% ipython --no-banner

In [1]: import numpy as np

In [2]: np.set_printoptions(precision=2, suppress=True, linewidth=200, floatmode="fixed")

In [3]: def tidy(a):
   ...:     return np.round(a, 2) + 0
   ...: 

In [4]: mat = np.array([[0.0, 0.0, 1.0, 1.0],
   ...:     [0.0, 0.0, -2.0, 2.0],
   ...:     [1.0, -2.0, 0.0, 0.0],
   ...:     [1.0, 2.0, 0.0, 0.0]])

In [5]: # symmetric

In [6]: B = np.inv(mat)
AttributeError: module 'numpy' has no attribute 'inv'


In [7]: B = np.linalg.inv(mat)

In [8]: print(mat @ B)
[[1.00 0.00 0.00 0.00]
 [0.00 1.00 0.00 0.00]
 [0.00 0.00 1.00 0.00]
 [0.00 0.00 0.00 1.00]]

In [9]: print(B)
[[ 0.00  0.00  0.50  0.50]
 [ 0.00  0.00 -0.25  0.25]
 [ 0.50 -0.25 -0.00 -0.00]
 [ 0.50  0.25  0.00  0.00]]

In [10]: print(tidy(np.linalg.inv(B)))
[[ 0.00  0.00  1.00  1.00]
 [ 0.00  0.00 -2.00  2.00]
 [ 1.00 -2.00  0.00  0.00]
 [ 1.00  2.00  0.00  0.00]]

In [11]: print(tidy(np.linalg.cond(mat)))
2.0

In [12]: print(tidy(np.linalg.matrix_power(mat, 3)))
[[  0.00   0.00   2.00   2.00]
 [  0.00   0.00 -16.00  16.00]
 [  2.00 -16.00   0.00   0.00]
 [  2.00  16.00   0.00   0.00]]

In [13]: print(np.allclose(mat @ mat.T, mat.T @ mat))
True

In [14]: print(tidy(np.sort(np.abs(np.linalg.eigvals(mat)))))
[1.41 1.41 2.83 2.83]

In [15]: print(tidy(np.linalg.det(mat)))
16.0

In [16]: print((mat + mat.T) / 2)
[[ 0.00  0.00  1.00  1.00]
 [ 0.00  0.00 -2.00  2.00]
 [ 1.00 -2.00  0.00  0.00]
 [ 1.00  2.00  0.00  0.00]]

In [17]: print(tidy(np.abs(np.linalg.eigvals(mat)).max()))
2.83

In [18]: print(np.allclose(mat, mat.T))
True

In [19]: assert mat == mat.T
ValueError: The truth value of an array with more than one element is ambiguous. Use a.any() or a.all()


In [20]: mat.inv()
AttributeError: 'numpy.ndarray' object has no attribute 'inv'


In [21]: ev, evecs = np.linalg.eigh(mat)

In [22]: print(tidy(evecs.T @ mat @ evecs))
[[-2.83  0.00  0.00  0.00]
 [ 0.00 -1.41  0.00  0.00]
 [ 0.00  0.00  1.41  0.00]
 [ 0.00  0.00  0.00  2.83]]

In [23]: print(ev.sum(), np.trace(mat))
0.0 0.0

In [24]: print(tidy(np.linalg.svd(mat, compute_uv=False)))
[2.83 2.83 1.41 1.41]

In [25]: print(tidy(np.linalg.eigvalsh(mat @ mat)))
[2.00 2.00 8.00 8.00]

In [26]: print(tidy(evecs @ np.diag(ev) @ evecs.T))
[[ 0.00  0.00  1.00  1.00]
 [ 0.00  0.00 -2.00  2.00]
 [ 1.00 -2.00  0.00  0.00]
 [ 1.00  2.00  0.00  0.00]]

In [27]: print(tidy(evecs.T @ evecs))
[[1.00 0.00 0.00 0.00]
 [0.00 1.00 0.00 0.00]
 [0.00 0.00 1.00 0.00]
 [0.00 0.00 0.00 1.00]]

In [28]: x = np.array([-1, -3, -1, 3])

In [29]: print(np.einsum("ij,j->i", mat, x))
[ 2.00  8.00  5.00 -7.00]

In [30]: print((mat @ x).argmax())
1

In [31]: print(mat @ (2 * x))
[  4.00  16.00  10.00 -14.00]

In [32]: sv = 5 * 0.5 ** np.arange(3)

In [33]: rng = np.random.default_rng(960153)

In [34]: m1 = rng.normal(size=(28, 3)) * rng.permutation(sv)

In [35]: print(tidy(m1))
[[ -2.80  -0.28  -0.88]
 [ -1.32  -1.54  -1.15]
 [ -8.74  -4.05   2.00]
 [ -1.41  -3.44  -1.55]
 [  8.38  -2.28   1.00]
 [  0.35  -1.58  -0.38]
 [  1.17  -1.92  -2.38]
 [ -3.79  -0.14  -0.20]
 [  6.02  -4.62  -1.38]
 [  2.61  -2.75   2.51]
 [  0.13  -2.71   1.52]
 [-11.42   1.47   0.17]
 [ -2.49   4.16   1.98]
 [  7.27  -1.16  -0.80]
 [ -5.91  -0.88  -1.42]
 [  1.52  -1.37   0.55]
 [ -1.14  -0.44   1.73]
 [ -0.17   1.85  -1.83]
 [ -8.22  -3.13   1.66]
 [ -4.89   0.57   1.41]
 [  2.20   1.29   0.04]
 [  4.62  -0.75   0.39]
 [ -1.28   4.66  -1.20]
 [ -9.99  -0.25  -0.80]
 [  2.33   0.19  -1.86]
 [ -0.74  -1.56  -0.78]
 [ -3.36  -4.64  -2.29]
 [  1.85  -0.25  -0.98]]

In [36]: x = np.array([2, 1, 1])

In [37]: h = np.maximum(m1 @ x, 0)

In [38]: print(tidy(m1 * (h > 1e-9)[:, None]))
[[ 0.00  0.00  0.00]
 [ 0.00  0.00  0.00]
 [ 0.00  0.00  0.00]
 [ 0.00  0.00  0.00]
 [ 8.38 -2.28  1.00]
 [ 0.00  0.00  0.00]
 [ 0.00  0.00  0.00]
 [ 0.00  0.00  0.00]
 [ 6.02 -4.62 -1.38]
 [ 2.61 -2.75  2.51]
 [ 0.00  0.00  0.00]
 [ 0.00  0.00  0.00]
 [-2.49  4.16  1.98]
 [ 7.27 -1.16 -0.80]
 [ 0.00  0.00  0.00]
 [ 1.52 -1.37  0.55]
 [ 0.00  0.00  0.00]
 [ 0.00  0.00  0.00]
 [ 0.00  0.00  0.00]
 [ 0.00  0.00  0.00]
 [ 2.20  1.29  0.04]
 [ 4.62 -0.75  0.39]
 [-1.28  4.66 -1.20]
 [ 0.00  0.00  0.00]
 [ 2.33  0.19 -1.86]
 [ 0.00  0.00  0.00]
 [ 0.00  0.00  0.00]
 [ 1.85 -0.25 -0.98]]

In [39]: print(tidy(h))
[ 0.00  0.00  0.00  0.00 15.47  0.00  0.00  0.00  6.04  4.98  0.00  0.00  1.15 12.57  0.00  2.22  0.00  0.00  0.00  0.00  5.74  8.86  0.90  0.00  2.98  0.00  0.00  2.46]

In [40]: print(tidy(np.tanh(m1 @ x)))
[-1.00 -1.00 -1.00 -1.00  1.00 -0.85 -0.96 -1.00  1.00  1.00 -0.73 -1.00  0.82  1.00 -1.00  0.98 -0.76 -0.32 -1.00 -1.00  1.00  1.00  0.72 -1.00  0.99 -1.00 -1.00  0.99]

In [41]: print(tidy(np.maximum(m1 @ (3 * x), 0)))
[ 0.00  0.00  0.00  0.00 46.41  0.00  0.00  0.00 18.13 14.94  0.00  0.00  3.46 37.72  0.00  6.65  0.00  0.00  0.00  0.00 17.22 26.59  2.70  0.00  8.94  0.00  0.00  7.39]
